% python3 -q
>>> import numpy as np
>>> np.set_printoptions(suppress=True, linewidth=100)
>>> feats = np.array([[0, 1, 0, 0, 0, 0, 0],
...     [1, 0, 0, 1, 0, 0, 0],
...     [0, 0, 0, 0, 1, 0, 0],
...     [0, 1, 0, 0, 0, 0, 0],
...     [0, 0, 1, 0, 0, 0, 0],
...     [0, 0, 0, 0, 0, 0, 1],
...     [0, 0, 0, 0, 0, 1, 0]])
>>> # rank 6
>>> ev, V = np.linalg.eigh(feats)
>>> x = np.array([1, -1, 1, 2, 1, -1, -1])
>>> np.round(V * np.maximum(ev, 0) @ V.T, 2)
array([[0.35, 0.5 , 0.  , 0.35, 0.  , 0.  , 0.  ],
       [0.5 , 0.71, 0.  , 0.5 , 0.  , 0.  , 0.  ],
       [0.  , 0.  , 0.5 , 0.  , 0.5 , 0.  , 0.  ],
       [0.35, 0.5 , 0.  , 0.35, 0.  , 0.  , 0.  ],
       [0.  , 0.  , 0.5 , 0.  , 0.5 , 0.  , 0.  ],
       [0.  , 0.  , 0.  , 0.  , 0.  , 0.5 , 0.5 ],
       [0.  , 0.  , 0.  , 0.  , 0.  , 0.5 , 0.5 ]])
>>> (np.sign(V[:, -1].round(6)) == np.sign(V[0, -1].round(6))).astype(int)
array([1, 1, 0, 1, 0, 0, 0])
>>> x @ feats @ x
np.int64(-2)
>>> np.round(np.linalg.eigvalsh(feats[1:, 1:]), 2)
array([-1., -1., -1.,  1.,  1.,  1.])
>>> np.round(feats @ np.linalg.pinv(feats) @ feats, 2)
array([[0., 1., 0., 0., 0., 0., 0.],
       [1., 0., 0., 1., 0., 0., 0.],
       [0., 0., 0., 0., 1., 0., 0.],
       [0., 1., 0., 0., 0., 0., 0.],
       [0., 0., 1., 0., 0., 0., 0.],
       [0., 0., 0., 0., 0., 0., 1.],
       [0., 0., 0., 0., 0., 1., 0.]])
>>> np.round(np.trace(np.linalg.pinv(feats) @ feats), 2)
np.float64(6.0)
>>> ev, V = np.linalg.eigh(feats)
>>> np.round(np.linalg.eigvalsh(feats @ feats), 2)
array([0., 1., 1., 1., 1., 2., 2.])
>>> np.round(np.abs(V[:, -1]), 2)
array([0.5 , 0.71, 0.  , 0.5 , 0.  , 0.  , 0.  ])
>>> ev.round(2) + 0
array([-1.41, -1.  , -1.  ,  0.  ,  1.  ,  1.  ,  1.41])
>>> np.round(V.T @ feats @ V, 2) + 0
array([[-1.41,  0.  ,  0.  ,  0.  ,  0.  ,  0.  ,  0.  ],
       [ 0.  , -1.  ,  0.  ,  0.  ,  0.  ,  0.  ,  0.  ],
       [ 0.  ,  0.  , -1.  ,  0.  ,  0.  ,  0.  ,  0.  ],
       [ 0.  ,  0.  ,  0.  ,  0.  ,  0.  ,  0.  ,  0.  ],
       [ 0.  ,  0.  ,  0.  ,  0.  ,  1.  ,  0.  ,  0.  ],
       [ 0.  ,  0.  ,  0.  ,  0.  ,  0.  ,  1.  ,  0.  ],
       [ 0.  ,  0.  ,  0.  ,  0.  ,  0.  ,  0.  ,  1.41]])
>>> (ev > 1e-8).sum(), (ev < -1e-8).sum()
(np.int64(3), np.int64(3))
>>> np.round(feats.mean(axis=0), 2)
array([0.14, 0.29, 0.14, 0.14, 0.14, 0.14, 0.14])
>>> round(np.linalg.norm(feats), 2)
np.float64(2.83)
>>> feats[:, 7]
Traceback (most recent call last):
  File "<python-input-20>", line 1, in <module>
    feats[:, 7]
    ~~~~~^^^^^^
IndexError: index 7 is out of bounds for axis 1 with size 7
>>> feats - feats[0]
array([[ 0,  0,  0,  0,  0,  0,  0],
       [ 1, -1,  0,  1,  0,  0,  0],
       [ 0, -1,  0,  0,  1,  0,  0],
       [ 0,  0,  0,  0,  0,  0,  0],
       [ 0, -1,  1,  0,  0,  0,  0],
       [ 0, -1,  0,  0,  0,  0,  1],
       [ 0, -1,  0,  0,  0,  1,  0]])
>>> np.zeros(7, 7)
Traceback (most recent call last):
  File "<python-input-22>", line 1, in <module>
    np.zeros(7, 7)
    ~~~~~~~~^^^^^^
TypeError: Cannot interpret '7' as a data type
>>> np.count_nonzero(feats)
np.int64(8)
>>> J = 0.7 ** np.abs(np.subtract.outer(np.arange(5), np.arange(5)))
>>> J.round(2)
array([[1.  , 0.7 , 0.49, 0.34, 0.24],
       [0.7 , 1.  , 0.7 , 0.49, 0.34],
       [0.49, 0.7 , 1.  , 0.7 , 0.49],
       [0.34, 0.49, 0.7 , 1.  , 0.7 ],
       [0.24, 0.34, 0.49, 0.7 , 1.  ]])
>>> q = J.astype(float).copy()
>>> for j in range(5):
...     q[:, j] -= q[:, :j] @ (q[:, :j].T @ q[:, j])
...     q[:, j] /= np.linalg.norm(q[:, j])
... 
>>> np.round(q.T @ q, 2) + 0
array([[1., 0., 0., 0., 0.],
       [0., 1., 0., 0., 0.],
       [0., 0., 1., 0., 0.],
       [0., 0., 0., 1., 0.],
       [0., 0., 0., 0., 1.]])
>>> ev, V = np.linalg.eigh(J)
>>> np.round(V @ np.diag(ev) @ V.T, 2)
array([[1.  , 0.7 , 0.49, 0.34, 0.24],
       [0.7 , 1.  , 0.7 , 0.49, 0.34],
       [0.49, 0.7 , 1.  , 0.7 , 0.49],
       [0.34, 0.49, 0.7 , 1.  , 0.7 ],
       [0.24, 0.34, 0.49, 0.7 , 1.  ]])
>>> np.abs(V[:, -1]).round(6).argmax()
np.int64(2)
>>> (ev > 1e-8).sum(), (ev < -1e-8).sum()
(np.int64(5), np.int64(0))
>>> np.round(V.T @ J @ V, 2) + 0
array([[0.19, 0.  , 0.  , 0.  , 0.  ],
       [0.  , 0.26, 0.  , 0.  , 0.  ],
       [0.  , 0.  , 0.43, 0.  , 0.  ],
       [0.  , 0.  , 0.  , 1.01, 0.  ],
       [0.  , 0.  , 0.  , 0.  , 3.1 ]])
>>> np.round(np.linalg.svd(J, compute_uv=False), 2)
array([3.1 , 1.01, 0.43, 0.26, 0.19])
>>> ev, V = np.linalg.eigh(J)
>>> x = np.array([-2, 3, 2, -2, 2])
>>> np.round(V * np.abs(ev) @ V.T, 2)
array([[1.  , 0.7 , 0.49, 0.34, 0.24],
       [0.7 , 1.  , 0.7 , 0.49, 0.34],
       [0.49, 0.7 , 1.  , 0.7 , 0.49],
       [0.34, 0.49, 0.7 , 1.  , 0.7 ],
       [0.24, 0.34, 0.49, 0.7 , 1.  ]])
>>> np.round(V * np.sqrt(ev) @ V.T, 2)
array([[0.91, 0.35, 0.19, 0.11, 0.07],
       [0.35, 0.85, 0.33, 0.18, 0.11],
       [0.19, 0.33, 0.85, 0.33, 0.19],
       [0.11, 0.18, 0.33, 0.85, 0.35],
       [0.07, 0.11, 0.19, 0.35, 0.91]])
>>> round(x @ J @ x, 2)
np.float64(12.86)
>>> np.round(V * np.maximum(ev, 0) @ V.T, 2)
array([[1.  , 0.7 , 0.49, 0.34, 0.24],
       [0.7 , 1.  , 0.7 , 0.49, 0.34],
       [0.49, 0.7 , 1.  , 0.7 , 0.49],
       [0.34, 0.49, 0.7 , 1.  , 0.7 ],
       [0.24, 0.34, 0.49, 0.7 , 1.  ]])
>>> (np.sign(V[:, -1].round(6)) == np.sign(V[0, -1].round(6))).astype(int)
array([1, 1, 1, 1, 1])
>>> round(float(x @ J @ x / (x @ x)), 2), round(ev[0], 2), round(ev[-1], 2)
(0.51, np.float64(0.19), np.float64(3.1))
>>> np.round(np.linalg.eigvalsh(J[1:, 1:]), 2)
array([0.2 , 0.32, 0.75, 2.72])
>>> W0 = np.load("out15.npy")
>>> W0
array([[32,  0,  1,  3],
       [ 0,  8,  1, -1],
       [ 1,  0, -1, -2],
       [-2, -3,  1, 10]])
>>> # column 0 dominates
>>> np.round((J + J.T) / 2, 2)
array([[1.  , 0.7 , 0.49, 0.34, 0.24],
       [0.7 , 1.  , 0.7 , 0.49, 0.34],
       [0.49, 0.7 , 1.  , 0.7 , 0.49],
       [0.34, 0.49, 0.7 , 1.  , 0.7 ],
       [0.24, 0.34, 0.49, 0.7 , 1.  ]])
>>> np.allclose(J @ J.T, J.T @ J)
True
>>> np.round(np.sort(np.abs(np.linalg.eigvals(J))), 2)
array([0.19, 0.26, 0.43, 1.01, 3.1 ])
>>> np.round(J @ J, 2)
array([[1.91, 1.99, 1.83, 1.54, 1.2 ],
       [1.99, 2.34, 2.25, 1.95, 1.54],
       [1.83, 2.25, 2.46, 2.25, 1.83],
       [1.54, 1.95, 2.25, 2.34, 1.99],
       [1.2 , 1.54, 1.83, 1.99, 1.91]])
>>> np.round(np.abs(np.linalg.eigvals(J)).max(), 2)
np.float64(3.1)
>>> round(float(np.linalg.det(J)), 2)
0.07
>>> A = np.loadtxt("a.csv", delimiter=",")
>>> A
array([[ 12., -18.,  24.,  -6., -21.,  15.,  12.,  -3.],
       [-18.,  39., -48.,  12.,  42., -30., -24.,   6.],
       [ 24., -48.,  67., -16., -56.,  40.,  32.,  -8.],
       [ -6.,  12., -16.,   7.,  14., -10.,  -8.,   2.],
       [-21.,  42., -56.,  14.,  52., -35., -28.,   7.],
       [ 15., -30.,  40., -10., -35.,  28.,  20.,  -5.],
       [ 12., -24.,  32.,  -8., -28.,  20.,  19.,  -4.],
       [ -3.,   6.,  -8.,   2.,   7.,  -5.,  -4.,   4.]])
>>> np.round(np.abs(np.linalg.svd(A)[2][-1]), 2)
array([0.98, 0.09, 0.12, 0.03, 0.11, 0.08, 0.06, 0.02])
>>> np.argsort(-np.linalg.norm(A, axis=0).round(6), kind="stable")[:3]
array([2, 4, 1])
>>> [round(float(x), 2) for x in np.linalg.svd(A, compute_uv=False)[:3]]
[207.0, 3.0, 3.0]
>>> np.linalg.cond(A) > 100
np.False_
>>> np.linalg.matrix_rank(A, rtol=0.1)
np.int64(1)
>>> K = np.load("test8.npy")
>>> K.round(2) + 0
array([[ 0.  ,  0.04, -0.02,  0.02],
       [ 0.04,  0.61, -0.36,  0.32],
       [-0.02, -0.36,  0.22, -0.19],
       [ 0.02,  0.32, -0.19,  0.17]])
>>> left, sigma, VT = np.linalg.svd(K)
>>> V = VT[:(sigma > 1e-8).sum()]
>>> rng = np.random.default_rng(8377)
>>> x = K[1] + -2 * K[3] + rng.integers(2) * np.eye(4)[1]
>>> x.round(2) + 0
array([ 0.  , -0.04,  0.02, -0.02])
>>> round(np.linalg.norm(x - V.T @ V @ x), 2)
np.float64(0.0)
>>> np.round(V.T @ V, 2) + 0
array([[ 0.  ,  0.04, -0.02,  0.02],
       [ 0.04,  0.61, -0.36,  0.32],
       [-0.02, -0.36,  0.22, -0.19],
       [ 0.02,  0.32, -0.19,  0.17]])
>>> round(np.trace(np.linalg.pinv(K) @ K), 2)
np.float64(1.0)
>>> np.allclose(K[:-1].T @ np.linalg.lstsq(K[:-1].T, K[-1])[0], K[-1])
True
>>> arr = np.abs(np.array([[-9, -8, 3], [-4, -8, -9], [7, -4, 5]])) + np.eye(3)
>>> arr = arr / arr.sum(axis=1, keepdims=True)
>>> arr.round(2)
array([[0.48, 0.38, 0.14],
       [0.18, 0.41, 0.41],
       [0.41, 0.24, 0.35]])
>>> z = rng.permutation(3)
>>> z
array([2, 0, 1])
>>> A2 = arr[z][:, z]
>>> np.round(np.diag(A2), 2)
array([0.35, 0.48, 0.41])
>>> round(np.linalg.det(A2), 2), np.round(np.linalg.det(arr[z]), 2)
(np.float64(0.04), np.float64(0.04))
>>> np.allclose(A2, arr)
False
>>> round(float(np.trace(A2)), 2)
1.24
>>> P = np.triu(np.array([[9, -3, 7], [-7, -6, 8], [9, -7, 1]]), 1) + np.eye(3)
>>> A2 = P @ arr @ np.linalg.inv(P)
>>> round(np.linalg.det(A2), 2)
np.float64(0.04)
>>> np.round(P @ arr - arr @ P, 2)
array([[ 2.34,  1.85, -5.14],
       [ 3.29,  2.43, -1.72],
       [ 0.  ,  1.24, -4.76]])
>>> np.linalg.matrix_rank(A2)
np.int64(3)
>>> f = np.array([1, 1, 2, 1, 0, 3]) + 0.5
>>> X = np.outer(f, f) / (f @ f)
>>> X.round(2)
array([[0.09, 0.09, 0.15, 0.09, 0.03, 0.21],
       [0.09, 0.09, 0.15, 0.09, 0.03, 0.21],
       [0.15, 0.15, 0.25, 0.15, 0.05, 0.34],
       [0.09, 0.09, 0.15, 0.09, 0.03, 0.21],
       [0.03, 0.03, 0.05, 0.03, 0.01, 0.07],
       [0.21, 0.21, 0.34, 0.21, 0.07, 0.48]])
>>> # null space of dimension 5
>>> t = np.radians(135)
>>> Rm = np.eye(6)
>>> Rm[0, 0] = Rm[3, 3] = np.cos(t)
>>> Rm[0, 3], Rm[3, 0] = -np.sin(t), np.sin(t)
>>> Rm.round(2)
array([[-0.71,  0.  ,  0.  , -0.71,  0.  ,  0.  ],
       [ 0.  ,  1.  ,  0.  ,  0.  ,  0.  ,  0.  ],
       [ 0.  ,  0.  ,  1.  ,  0.  ,  0.  ,  0.  ],
       [ 0.71,  0.  ,  0.  , -0.71,  0.  ,  0.  ],
       [ 0.  ,  0.  ,  0.  ,  0.  ,  1.  ,  0.  ],
       [ 0.  ,  0.  ,  0.  ,  0.  ,  0.  ,  1.  ]])
>>> A2 = X @ Rm.T
>>> np.round(np.linalg.svd(X, compute_uv=False), 2) + 0, np.round(np.linalg.svd(A2, compute_uv=False), 2) + 0
(array([1., 0., 0., 0., 0., 0.]), array([1., 0., 0., 0., 0., 0.]))
>>> np.allclose(X @ X.T, A2 @ A2.T)
True
>>> np.round(np.abs(A2 - X).max(axis=0), 2)
array([0.5 , 0.  , 0.  , 0.21, 0.  , 0.  ])
>>> A2 = X / np.sqrt((X ** 2).mean(axis=1, keepdims=True))
>>> np.linalg.matrix_rank(A2) == np.linalg.matrix_rank(X)
np.True_
>>> np.round(np.linalg.norm(A2, axis=1), 2)
array([2.45, 2.45, 2.45, 2.45, 2.45, 2.45])
>>> np.linalg.matrix_rank(X, rtol=0.1)
np.int64(1)
>>> np.argsort(-np.linalg.norm(X, axis=0).round(6), kind="stable")[:3]
array([5, 2, 0])
>>> round(np.linalg.norm(X, 2) / np.linalg.norm(X), 2)
np.float64(1.0)
>>> mat = np.load("x.npy")
>>> mat
array([[ 1., -3.,  0.,  0.,  0.,  0.,  0.,  0.],
       [-3.,  2., -3.,  0.,  0.,  0.,  0.,  0.],
       [ 0., -3.,  5., -3.,  0.,  0.,  0.,  0.],
       [ 0.,  0., -3.,  2., -3.,  0.,  0.,  0.],
       [ 0.,  0.,  0., -3., -1., -3.,  0.,  0.],
       [ 0.,  0.,  0.,  0., -3., -5., -3.,  0.],
       [ 0.,  0.,  0.,  0.,  0., -3.,  3., -3.],
       [ 0.,  0.,  0.,  0.,  0.,  0., -3.,  3.]])
>>> ev, V = np.linalg.eigh(mat)
>>> x = np.array([3, 2, 3, 3, -1, -3, -3, -2])
>>> np.abs(mat).sum(axis=1).max(), round(float(np.abs(ev).max()), 2)
(np.float64(11.0), 8.41)
>>> (np.sign(V[:, -1].round(6)) == np.sign(V[0, -1].round(6))).astype(int)
array([1, 0, 1, 0, 1, 0, 1, 0])
>>> q, V = np.linalg.qr(mat[:, :7])[0], np.linalg.qr(mat[:, 7:])[0]
>>> sigma = np.linalg.svd(q.T @ V, compute_uv=False)
>>> (sigma > 0.9).sum()
np.int64(1)
>>> np.round(np.degrees(np.arccos(sigma.clip(0, 1))), 2)
array([12.37])
>>> sigma.round(2)
array([0.98])
>>> x = np.array([0, -2, -2, 0, -2, 2, -2, -2])
>>> target = mat @ x
>>> b, lr = np.zeros(8), 1 / np.linalg.norm(mat, 2) ** 2
>>> for i in range(4):
...     b -= lr * mat.T @ (mat @ b - target)
...     if i % 1 == 0: print(i, round(np.linalg.norm(mat @ b - target), 2))
... 
0 9.98
1 7.99
2 6.65
3 5.68
>>> b.round(2)
array([ 0.19, -0.9 , -1.1 ,  0.98, -1.21,  0.64, -0.46,  0.31])
>>> r = np.linalg.matrix_rank(K)
>>> r
np.int64(1)
>>> N = np.linalg.svd(K)[2][r:].T
>>> [int(np.linalg.matrix_rank(K[:, :j + 1])) for j in range(4)]
[1, 1, 1, 1]
>>> [int(np.linalg.matrix_rank(np.delete(K, i, axis=0))) for i in range(4)]
[1, 1, 1, 1]
>>> [int(np.linalg.matrix_rank(K[:i])) for i in range(1, len(K) + 1)]
[1, 1, 1, 1]
>>> np.round(N @ N.T, 2)
array([[ 1.  , -0.04,  0.02, -0.02],
       [-0.04,  0.39,  0.36, -0.32],
       [ 0.02,  0.36,  0.78,  0.19],
       [-0.02, -0.32,  0.19,  0.83]])
